$ ipython --no-banner

In [1]: import numpy as np

In [2]: import numpy.linalg as la

In [3]: np.set_printoptions(precision=3, suppress=True, linewidth=160)

In [4]: J = np.array([[0, 2, -1],
   ...:     [0, 4, -2],
   ...:     [0, 0, 0],
   ...:     [0, 2, -1],
   ...:     [0, 2, -1],
   ...:     [0, 2, -1],
   ...:     [0, 0, 0],
   ...:     [0, 0, 0],
   ...:     [0, 0, 0],
   ...:     [-1, 1, 1]])

In [5]: J
Out[5]: 
array([[ 0,  2, -1],
       [ 0,  4, -2],
       [ 0,  0,  0],
       [ 0,  2, -1],
       [ 0,  2, -1],
       [ 0,  2, -1],
       [ 0,  0,  0],
       [ 0,  0,  0],
       [ 0,  0,  0],
       [-1,  1,  1]])

In [6]: r = la.matrix_rank(J)

In [7]: r
Out[7]: np.int64(2)

In [8]: ns = la.svd(J)[2][r:].T

In [9]: ns[:, 0] / ns[np.abs(ns[:, 0]).round(6).argmax(), 0]
Out[9]: array([1.   , 0.333, 0.667])

In [10]: ns @ ns.T
Out[10]: 
array([[0.643, 0.214, 0.429],
       [0.214, 0.071, 0.143],
       [0.429, 0.143, 0.286]])

In [11]: ns.shape
Out[11]: (3, 1)

In [12]: U, sigma, Vh = la.svd(J)

In [13]: V = Vh[:(sigma > 1e-8).sum()]

In [14]: rng = np.random.default_rng(64734)

In [15]: x0 = J[4] + -3 * J[2] + rng.integers(2) * np.eye(3)[0]

In [16]: x0
Out[16]: array([ 1.,  2., -1.])

In [17]: round(la.norm(x0 - V.T @ V @ x0), 3)
Out[17]: np.float64(0.802)

In [18]: np.diag(V.T @ V)
Out[18]: array([0.357, 0.929, 0.714])

In [19]: V.T @ V
Out[19]: 
array([[ 0.357, -0.214, -0.429],
       [-0.214,  0.929, -0.143],
       [-0.429, -0.143,  0.714]])

In [20]: gram = np.cov(J, rowvar=False)

In [21]: np.corrcoef(J.T)
Out[21]: 
array([[ 1.   ,  0.079, -0.62 ],
       [ 0.079,  1.   , -0.831],
       [-0.62 , -0.831,  1.   ]])

In [22]: np.argsort(-J.std(axis=0).round(6), kind="stable")
Out[22]: array([1, 2, 0])

In [23]: np.round(la.eigvalsh(gram)[::-1], 3) + 0
Out[23]: array([2.346, 0.265, 0.   ])

In [24]: np.polyfit(J[:, 0], J[:, 2], 1)
Out[24]: array([-1.667, -0.667])
